In [1]: import numpy as np

In [2]: np.set_printoptions(precision=1, suppress=True, linewidth=120)

In [3]: m1 = np.load("data.npy")

In [4]: print(m1)
[[ 1  0  0  0  0  0]
 [-2 -2  0  0  0  0]
 [ 1  1 -1  0  0  0]
 [ 1  2 -1  0  0  0]
 [-2 -2 -2  1 -1  0]
 [ 0  2 -2  0 -1 -2]]

In [5]: Uu, sig, vt = np.linalg.svd(m1)

In [6]: print(np.argmax(sig[:-1] / (sig[1:] + 1e-6)) + 1)
5

In [7]: print(sig.round(1) + 0)
[5.1 3.9 1.6 0.8 0.4 0. ]

In [8]: out = Uu[:, :5] @ np.diag(sig[:5]) @ vt[:5]

In [9]: print(round(float(np.abs(m1 - out).max()), 1))
0.0

In [10]: print(round(float(np.linalg.norm(m1 - out, 2)), 1), round(sig[5], 1))
0.0 0.0

In [11]: print(out.round(1) + 0)
[[ 1.  0.  0.  0.  0.  0.]
 [-2. -2.  0.  0.  0.  0.]
 [ 1.  1. -1.  0.  0.  0.]
 [ 1.  2. -1.  0.  0.  0.]
 [-2. -2. -2.  1. -1.  0.]
 [ 0.  2. -2.  0. -1. -2.]]

In [12]: print(np.linalg.matrix_rank(out))
5

In [13]: print(np.linalg.matrix_rank(m1, rtol=0.05))
5

In [14]: print(np.unique(m1.round(6), axis=0).shape)
(6, 6)

In [15]: print(np.round(np.trace(np.linalg.pinv(m1) @ m1), 1))
5.0

In [16]: print(np.abs(np.diag(np.linalg.qr(m1)[1])) > 1e-9)
[ True  True  True  True  True False]

In [17]: rng = np.random.default_rng(77769)

In [18]: out = m1 + rng.integers(-2, 3, (6, 5)) @ rng.integers(-2, 3, (5, 6))

In [19]: print(out)
[[-3  7  6  1 -3  3]
 [ 2 -4  1  0  2  3]
 [ 7  1 -9 -8  2  0]
 [-4  5  0  2 -1 -5]
 [-3 11  1 -3  0 -1]
 [ 6  3 -4 -4  3  0]]

In [20]: print(np.linalg.matrix_rank(out - m1, tol=1e-8))
5

In [21]: print(out - m1)
[[-4  7  6  1 -3  3]
 [ 4 -2  1  0  2  3]
 [ 6  0 -8 -8  2  0]
 [-5  3  1  2 -1 -5]
 [-1 13  3 -4  1 -1]
 [ 6  1 -2 -4  4  2]]

In [22]: print(np.abs(out - m1).sum(axis=1))
[24 12 24 17 23 19]

In [23]: print(np.trace(m1))
-5

In [24]: print(m1 @ m1)
[[ 1  0  0  0  0  0]
 [ 2  4  0  0  0  0]
 [-2 -3  1  0  0  0]
 [-4 -5  1  0  0  0]
 [ 3  6  3 -1  1  0]
 [-4 -8  8 -1  3  4]]

In [25]: print((m1 - m1.T) / 2)
[[ 0.   1.  -0.5 -0.5  1.   0. ]
 [-1.   0.  -0.5 -1.   1.  -1. ]
 [ 0.5  0.5  0.   0.5  1.   1. ]
 [ 0.5  1.  -0.5  0.  -0.5  0. ]
 [-1.  -1.  -1.   0.5  0.   0.5]
 [ 0.   1.  -1.   0.  -0.5  0. ]]

In [26]: print(round(np.abs(np.linalg.eigvals(m1)).max(), 1))
2.0

In [27]: print(np.allclose(m1, m1.T))
False

In [28]: print((m1 + m1.T) / 2)
[[ 1.  -1.   0.5  0.5 -1.   0. ]
 [-1.  -2.   0.5  1.  -1.   1. ]
 [ 0.5  0.5 -1.  -0.5 -1.  -1. ]
 [ 0.5  1.  -0.5  0.   0.5  0. ]
 [-1.  -1.  -1.   0.5 -1.  -0.5]
 [ 0.   1.  -1.   0.  -0.5 -2. ]]

In [29]: print(round(float(np.linalg.det(m1)), 1))
0.0

In [30]: print(np.allclose(m1 @ m1.T, m1.T @ m1))
False

In [31]: A = np.loadtxt("layer14.csv", delimiter=",")

In [32]: print(A)
[[1.  0.7 0.5 0.3 0.2]
 [0.7 1.  0.7 0.5 0.3]
 [0.5 0.7 1.  0.7 0.5]
 [0.3 0.5 0.7 1.  0.7]
 [0.2 0.3 0.5 0.7 1. ]]

In [33]: out = A / np.sqrt((A ** 2).mean(axis=1, keepdims=True))

In [34]: print(out[1])
[1.  1.5 1.  0.7 0.4]

In [35]: print(np.linalg.norm(out, axis=1))
[2.2 2.2 2.2 2.2 2.2]

In [36]: x = np.array([-1, 1, 0, 1, 0])

In [37]: print(A @ x)
[0.  0.8 0.9 1.2 0.8]

In [38]: print(np.round((A * x).sum(axis=1), 1) + 0)
[0.  0.8 0.9 1.2 0.8]

In [39]: print(A @ np.ones(5))
[2.7 3.2 3.4 3.2 2.7]

In [40]: P = np.triu(np.array([[-1, 3, 0, -3, 3],
    ...:     [-1, -2, -1, 2, -1],
    ...:     [1, 0, -2, 2, 1],
    ...:     [3, 2, -1, 3, -2],
    ...:     [2, 0, 2, 0, 3]]), 1) + np.eye(5)

In [41]: out = P @ A @ np.linalg.inv(P)

In [42]: print(np.trace(out), np.trace(A))
5.0 5.0

In [43]: print(np.linalg.matrix_rank(out))
5

In [44]: print(np.linalg.matrix_power(A, 3))
[[4.8 5.6 5.7 5.  3.9]
 [5.6 6.7 6.9 6.2 5. ]
 [5.6 6.9 7.4 6.9 5.6]
 [5.  6.2 6.9 6.7 5.6]
 [3.9 5.  5.7 5.6 4.8]]

In [45]: print(np.allclose(A @ A.T, A.T @ A))
True

In [46]: print(np.allclose(A, A.T))
True

In [47]: print(np.round(np.linalg.det(A), 1))
0.1

In [48]: print(A @ A)
[[1.9 2.  1.8 1.4 1.1]
 [2.  2.3 2.2 1.9 1.4]
 [1.8 2.2 2.5 2.2 1.8]
 [1.4 1.9 2.2 2.3 2. ]
 [1.1 1.4 1.8 2.  1.9]]

In [49]: print(np.round(np.abs(np.linalg.eigvals(A)).max(), 1))
3.1

In [50]: u = np.array([3, -3, -5])

In [51]: print(np.polyval(u, A[1]))
[-5.6 -5.  -5.6 -5.8 -5.6]

In [52]: print(np.convolve(A[1], u))
[ 2.1  0.9 -4.4 -5.6 -4.1 -3.4 -1.5]

In [53]: print(np.correlate(A[1], A[0], "full"))
[0.1 0.4 0.8 1.3 2.  1.8 1.2 0.7 0.3]

In [54]: E = np.loadtxt("x.csv", delimiter=",")

In [55]: print(E)
[[-2.9  1.4 -0.2]
 [ 0.6 -0.3 -0.6]
 [-0.1  0.1  1. ]
 [-0.4  0.2  1.7]
 [ 3.7 -1.9  0.3]
 [ 1.9 -1.  -2.5]
 [ 1.2 -0.6 -0.1]
 [-2.6  1.3  1.7]
 [ 0.4 -0.2  2. ]
 [ 0.5 -0.3 -1.2]
 [-1.7  0.8  0.5]
 [-1.7  0.8 -0.6]
 [-2.3  1.2  0.5]
 [ 0.6 -0.3 -0.1]
 [-1.1  0.6  0.2]
 [-1.5  0.8  1.2]
 [ 1.  -0.5  2.1]
 [ 0.3 -0.2 -1.5]
 [ 0.3 -0.2 -0.3]
 [ 0.7 -0.4  0.8]
 [ 4.7 -2.4 -0.9]
 [ 2.1 -1.   0.7]]

In [56]: Uu, sig, vt = np.linalg.svd(E)

In [57]: print(sig)
[10.   5.2  0.2]

In [58]: print(np.argmax(sig[:-1] / (sig[1:] + 1e-6)) + 1)
2

In [59]: out = Uu[:, :2] @ np.diag(sig[:2]) @ vt[:2]

In [60]: print(np.linalg.matrix_rank(E, rtol=0.05))
2

In [61]: print(out)
[[-2.9  1.4 -0.2]
 [ 0.6 -0.3 -0.6]
 [-0.1  0.1  1. ]
 [-0.4  0.2  1.7]
 [ 3.7 -1.9  0.3]
 [ 1.9 -1.  -2.5]
 [ 1.2 -0.6 -0.1]
 [-2.6  1.3  1.7]
 [ 0.4 -0.2  2. ]
 [ 0.5 -0.3 -1.2]
 [-1.7  0.9  0.5]
 [-1.7  0.8 -0.6]
 [-2.3  1.2  0.5]
 [ 0.6 -0.3 -0.1]
 [-1.1  0.6  0.2]
 [-1.5  0.8  1.2]
 [ 1.  -0.5  2.1]
 [ 0.3 -0.2 -1.5]
 [ 0.3 -0.2 -0.3]
 [ 0.7 -0.4  0.8]
 [ 4.7 -2.4 -0.9]
 [ 2.1 -1.   0.7]]

In [62]: print(round(float(np.linalg.norm(E - out, 2)), 1), round(float(sig[2]), 1))
0.2 0.2

In [63]: print(round(np.abs(E - out).max(), 1))
0.1

In [64]: J = np.eye(3, dtype=int)[rng.permutation(3)] * np.array([2, 3, 3])

In [65]: print(J)
[[0 0 3]
 [0 3 0]
 [2 0 0]]

In [66]: z = rng.permutation(3)

In [67]: print(z)
[2 1 0]

In [68]: out = J[z][:, z]

In [69]: print(np.allclose(out, J))
False

In [70]: print(np.diag(out))
[0 3 0]

In [71]: print(np.sort(np.linalg.eigvals(m1)))
[-2. -2. -1. -1.  0.  1.]

In [72]: print(m1 @ m1)
[[ 1  0  0  0  0  0]
 [ 2  4  0  0  0  0]
 [-2 -3  1  0  0  0]
 [-4 -5  1  0  0  0]
 [ 3  6  3 -1  1  0]
 [-4 -8  8 -1  3  4]]

In [73]: print([int(np.linalg.matrix_rank(np.linalg.matrix_power(m1, p))) for p in range(1, 7)])
[5, 5, 5, 5, 5, 5]

In [74]: F = np.loadtxt("test14.csv", delimiter=",")

In [75]: print(F)
[[-1.6  1.3 -1.3 -1.2]
 [ 1.  -0.3 -1.2 -0.3]
 [ 1.3 -0.7 -0.1  0.3]
 [-0.8  0.2  0.1 -1.3]
 [ 0.9 -1.8 -0.4 -0.4]
 [-1.7  1.3 -1.4  1. ]]

In [76]: q, V = np.linalg.qr(A[:, :1])[0], np.linalg.qr(A[:, 1:])[0]

In [77]: sig = np.linalg.svd(q.T @ V, compute_uv=False)

In [78]: print(np.round(np.linalg.norm(q @ q.T - V @ V.T, 2), 1))
1.0

In [79]: print(sig)
[1.]

In [80]: arr = np.load("run4.npy")

In [81]: print(arr)
[[ -3.5   3.6   2.2  -8.8  -0.2]
 [ -1.2   6.3   1.2   1.2   6.2]
 [ -1.1  -2.4   2.9  -2.7 -10.1]
 [ -0.1   5.4   0.2  -8.6   9. ]
 [ -2.9  -1.2  -1.1  16.1  -5.2]]

In [82]: x = np.array([1, 1, 2, 5, 4])

In [83]: target = arr @ x

In [84]: print(target)
[-40.3  38.3 -51.6  -1.3  53.4]

In [85]: print(np.round(np.linalg.solve(arr, arr[:, 1]), 1) + 0)
[0. 1. 0. 0. 0.]

In [86]: print(np.linalg.solve(arr, target))
[1. 1. 2. 5. 4.]

In [87]: print(np.linalg.solve(arr, 2 * target))
[ 2.  2.  4. 10.  8.]

In [88]: q, r_ = np.linalg.qr(arr)

In [89]: print(q @ r_)
[[ -3.5   3.6   2.2  -8.8  -0.2]
 [ -1.2   6.3   1.2   1.2   6.2]
 [ -1.1  -2.4   2.9  -2.7 -10.1]
 [ -0.1   5.4   0.2  -8.6   9. ]
 [ -2.9  -1.2  -1.1  16.1  -5.2]]

In [90]: print(np.allclose(r_.T @ r_, arr.T @ arr))
True

In [91]: print(q.shape, r_.shape)
(5, 5) (5, 5)

In [92]: print(np.round(np.linalg.norm(arr, "nuc"), 1))
47.0

In [93]: print(round(float(np.linalg.norm(arr, 1)), 1), np.round(np.linalg.norm(arr, np.inf), 1))
37.4 26.5

In [94]: print(round(np.linalg.norm(arr) ** 2 / np.linalg.norm(arr, 2) ** 2, 1))
1.5

In [95]: print(np.linalg.norm(arr, axis=0))
[ 4.8  9.4  4.  20.5 15.8]

In [96]: print(np.linalg.norm(arr, axis=1).argmax())
4

In [97]: feats = np.load("case8.npy")

In [98]: print(feats)
[[ 2.5  1.8 -1.8]
 [ 3.3  2.2 -2.5]
 [ 2.9  1.9 -2.1]
 [ 3.1  2.3 -1.6]
 [ 3.   2.3 -2.2]
 [ 3.6  1.7 -2. ]
 [-1.2  2.3 -1. ]
 [-1.8  2.1 -1.3]
 [-1.   1.9 -0.9]
 [-1.3  1.8 -0.2]
 [-1.5  1.7 -1. ]
 [-1.4  1.7 -0.8]]

In [99]: t3 = np.stack([feats, -2 * feats, feats[::-1]])

In [100]: print(np.einsum("bij,cij->bc", t3, t3))
[[ 146.7 -293.3   17.9]
 [-293.3  586.7  -35.8]
 [  17.9  -35.8  146.7]]

In [101]: print(t3.sum(axis=0))
[[-3.9 -0.1  1. ]
 [-4.8 -0.5  1.5]
 [-4.2 -0.1  1.9]
 [-4.1 -0.4  0.7]
 [-4.8 -0.2  0.9]
 [-4.8  0.6  1. ]
 [ 4.8 -0.6 -1. ]
 [ 4.8  0.2 -0.9]
 [ 4.1  0.4 -0.7]
 [ 4.2  0.1 -1.9]
 [ 4.8  0.5 -1.5]
 [ 3.9  0.1 -1. ]]

In [102]: Xc = (feats - feats.mean(axis=0)) / feats.std(axis=0)

In [103]: print(Xc.std(axis=0))
[1. 1. 1.]

In [104]: c = np.linalg.lstsq(np.delete(Xc, 2, axis=1), Xc[:, 2])[0]

In [105]: print(c)
[-0.8 -0.1]

In [106]: print((J != 0).astype(int))
[[0 0 1]
 [0 1 0]
 [1 0 0]]

In [107]: print(np.flatnonzero(np.linalg.matrix_power((J != 0) + (J.T != 0) + np.eye(3), 3)[0]))
[0 2]

In [108]: print(np.sort(np.linalg.eigvals(J).real))
[-2.4  2.4  3. ]

In [109]: print(J @ J)
[[6 0 0]
 [0 9 0]
 [0 0 6]]

In [110]: W0 = 0.5 ** np.abs(np.subtract.outer(np.arange(5), np.arange(5)))

In [111]: print(W0)
[[1.  0.5 0.2 0.1 0.1]
 [0.5 1.  0.5 0.2 0.1]
 [0.2 0.5 1.  0.5 0.2]
 [0.1 0.2 0.5 1.  0.5]
 [0.1 0.1 0.2 0.5 1. ]]

In [112]: ev, V = np.linalg.eigh(W0)

In [113]: x = np.array([-3, 3, 2, 3, -3])

In [114]: print((np.sign(V[:, -1].round(6)) == np.sign(V[0, -1].round(6))).astype(int))
[1 1 1 1 1]

In [115]: print(np.abs(W0).sum(axis=1).max(), np.round(np.abs(ev).max(), 1))
2.5 2.3

In [116]: print(np.linalg.eigvalsh(W0[1:, 1:]))
[0.4 0.5 1.  2.1]

In [117]: print(round(float(x @ W0 @ x / (x @ x)), 1), round(ev[0], 1), round(ev[-1], 1))
0.7 0.4 2.3

In [118]: low = np.linalg.cholesky(W0)

In [119]: print(low @ low.T)
[[1.  0.5 0.2 0.1 0.1]
 [0.5 1.  0.5 0.2 0.1]
 [0.2 0.5 1.  0.5 0.2]
 [0.1 0.2 0.5 1.  0.5]
 [0.1 0.1 0.2 0.5 1. ]]

In [120]: print(W0 / np.sqrt(np.outer(np.diag(W0), np.diag(W0))))
[[1.  0.5 0.2 0.1 0.1]
 [0.5 1.  0.5 0.2 0.1]
 [0.2 0.5 1.  0.5 0.2]
 [0.1 0.2 0.5 1.  0.5]
 [0.1 0.1 0.2 0.5 1. ]]

In [121]: print(np.round(np.prod(np.diag(low)) ** 2, 1), round(np.linalg.det(W0), 1))
0.3 0.3

In [122]: print(np.diag(low) ** 2)
[1.  0.7 0.7 0.7 0.7]
